>>> import numpy as np
>>> np.set_printoptions(precision=2, suppress=True, linewidth=140)
>>> E = np.loadtxt("a.csv", delimiter=",")
>>> print(E)
[[ 0.  1.  0. -1.  2.  3. -3.  1.  3.]
 [ 0.  0. -2.  1.  0.  3.  0. -2. -1.]
 [ 0.  0.  0. -2.  0. -3.  1.  3. -1.]
 [ 0.  0.  0.  0.  2. -2. -3.  3.  1.]
 [ 0.  0.  0.  0.  0. -1.  1.  2.  0.]
 [ 0.  0.  0.  0.  0.  0. -1.  2. -2.]
 [ 0.  0.  0.  0.  0.  0.  0.  0.  1.]
 [ 0.  0.  0.  0.  0.  0.  0.  0. -1.]
 [ 0.  0.  0.  0.  0.  0.  0.  0.  0.]]
>>> r = np.linalg.matrix_rank(E)
>>> print(r)
7
>>> ns = np.linalg.svd(E)[2][r:].T
>>> print(ns.shape)
(9, 2)
>>> print([int(np.linalg.matrix_rank(np.delete(E, i, axis=0))) for i in range(9)])
[6, 6, 6, 6, 6, 6, 7, 7, 7]
>>> print([int(np.linalg.matrix_rank(E[:i])) for i in range(1, len(E) + 1)])
[1, 2, 3, 4, 5, 6, 7, 7, 7]
>>> print(np.round(E @ ns, 2) + 0)
[[0. 0.]
 [0. 0.]
 [0. 0.]
 [0. 0.]
 [0. 0.]
 [0. 0.]
 [0. 0.]
 [0. 0.]
 [0. 0.]]
>>> print(np.allclose(E @ ns, 0))
True
>>> print(np.round(ns @ ns.T, 2) + 0)
[[ 1.    0.    0.    0.    0.    0.    0.    0.    0.  ]
 [ 0.    0.86 -0.13  0.14 -0.22 -0.16 -0.08 -0.04  0.  ]
 [ 0.   -0.13  0.02 -0.02  0.03  0.02  0.01  0.01  0.  ]
 [ 0.    0.14 -0.02  0.02 -0.04 -0.03 -0.01 -0.01  0.  ]
 [ 0.   -0.22  0.03 -0.04  0.06  0.04  0.02  0.01  0.  ]
 [ 0.   -0.16  0.02 -0.03  0.04  0.03  0.01  0.01  0.  ]
 [ 0.   -0.08  0.01 -0.01  0.02  0.01  0.01  0.    0.  ]
 [ 0.   -0.04  0.01 -0.01  0.01  0.01  0.    0.    0.  ]
 [ 0.    0.    0.    0.    0.    0.    0.    0.    0.  ]]
>>> left, sigma, vt = np.linalg.svd(E)
>>> print(np.argmax(sigma[:-1] / (sigma[1:] + 1e-6)) + 1)
7
>>> print(sigma.round(2) + 0)
[7.46 6.68 3.33 2.36 1.51 1.26 0.35 0.   0.  ]
>>> Y = left[:, :7] @ np.diag(sigma[:7]) @ vt[:7]
>>> print(round(float(np.linalg.norm(E - Y, 2)), 2), round(float(sigma[7]), 2))
0.0 0.0
>>> print(np.linalg.matrix_rank(E, rtol=0.05))
6
>>> print(np.round(np.linalg.norm(E - Y) / np.linalg.norm(E), 2))
0.0
>>> print(round(np.abs(E - Y).max(), 2))
0.0
>>> print(np.sort(np.linalg.eigvals(E)))
[0. 0. 0. 0. 0. 0. 0. 0. 0.]
>>> print(E.sum(axis=0))
[ 0.  1. -2. -2.  4.  0. -5.  9.  0.]
>>> J = np.load("out13.npy")
>>> print(J)
[[ 1.    0.    0.    0.    0.    0.    0.    0.    0.  ]
 [ 0.    0.31  0.95  0.    0.    0.    0.    0.    0.  ]
 [ 0.   -0.95  0.31  0.    0.    0.    0.    0.    0.  ]
 [ 0.    0.    0.    1.    0.    0.    0.    0.    0.  ]
 [ 0.    0.    0.    0.    1.    0.    0.    0.    0.  ]
 [ 0.    0.    0.    0.    0.    1.    0.    0.    0.  ]
 [ 0.    0.    0.    0.    0.    0.    1.    0.    0.  ]
 [ 0.    0.    0.    0.    0.    0.    0.    1.    0.  ]
 [ 0.    0.    0.    0.    0.    0.    0.    0.    1.  ]]
>>> Y = np.linalg.inv(J)
>>> print(np.round(J @ Y, 2) + 0)
[[1. 0. 0. 0. 0. 0. 0. 0. 0.]
 [0. 1. 0. 0. 0. 0. 0. 0. 0.]
 [0. 0. 1. 0. 0. 0. 0. 0. 0.]
 [0. 0. 0. 1. 0. 0. 0. 0. 0.]
 [0. 0. 0. 0. 1. 0. 0. 0. 0.]
 [0. 0. 0. 0. 0. 1. 0. 0. 0.]
 [0. 0. 0. 0. 0. 0. 1. 0. 0.]
 [0. 0. 0. 0. 0. 0. 0. 1. 0.]
 [0. 0. 0. 0. 0. 0. 0. 0. 1.]]
>>> print(round(float(np.linalg.det(J) * np.linalg.det(Y)), 2))
1.0
>>> print((np.linalg.matrix_power((J != 0) + (J.T != 0) + np.eye(9), 9) > 0).astype(int))
[[1 0 0 0 0 0 0 0 0]
 [0 1 1 0 0 0 0 0 0]
 [0 1 1 0 0 0 0 0 0]
 [0 0 0 1 0 0 0 0 0]
 [0 0 0 0 1 0 0 0 0]
 [0 0 0 0 0 1 0 0 0]
 [0 0 0 0 0 0 1 0 0]
 [0 0 0 0 0 0 0 1 0]
 [0 0 0 0 0 0 0 0 1]]
>>> print((J != 0).astype(int))
[[1 0 0 0 0 0 0 0 0]
 [0 1 1 0 0 0 0 0 0]
 [0 1 1 0 0 0 0 0 0]
 [0 0 0 1 0 0 0 0 0]
 [0 0 0 0 1 0 0 0 0]
 [0 0 0 0 0 1 0 0 0]
 [0 0 0 0 0 0 1 0 0]
 [0 0 0 0 0 0 0 1 0]
 [0 0 0 0 0 0 0 0 1]]
>>> print(np.sort(np.linalg.eigvals(J).real))
[0.31 0.31 1.   1.   1.   1.   1.   1.   1.  ]
>>> W0 = np.load("run6.npy")
>>> print(W0.round(2) + 0)
[[-0.4  -0.02 -0.19  0.21  0.16  0.3   0.2   0.77  0.12 -0.03]
 [ 0.31 -0.16 -0.34 -0.12 -0.5  -0.04  0.32  0.04  0.62 -0.13]
 [ 0.49  0.51 -0.37 -0.07  0.54 -0.17  0.01  0.13  0.06 -0.13]
 [-0.21  0.29  0.38  0.01 -0.09 -0.47  0.51  0.05 -0.08 -0.48]
 [-0.15  0.37  0.02 -0.47 -0.38 -0.3  -0.4   0.38  0.02  0.28]
 [-0.12 -0.27 -0.63 -0.12 -0.16 -0.2  -0.07  0.01 -0.55 -0.36]
 [-0.52 -0.03 -0.12 -0.16  0.3  -0.09 -0.36 -0.29  0.51 -0.35]
 [-0.28 -0.01 -0.31  0.31  0.11 -0.51  0.26 -0.18  0.08  0.6 ]
 [-0.06 -0.3   0.06 -0.76  0.34  0.07  0.42  0.   -0.05  0.2 ]
 [ 0.28 -0.57  0.26  0.11  0.22 -0.5  -0.26  0.37  0.11 -0.06]]
>>> print(np.unique(E.round(6), axis=0).shape)
(9, 9)
>>> print(np.abs(np.diag(np.linalg.qr(E)[1])) > 1e-9)
[False False False False False False False False False]
>>> print(np.linalg.lstsq(E[:-1].T, E[-1])[2])
7
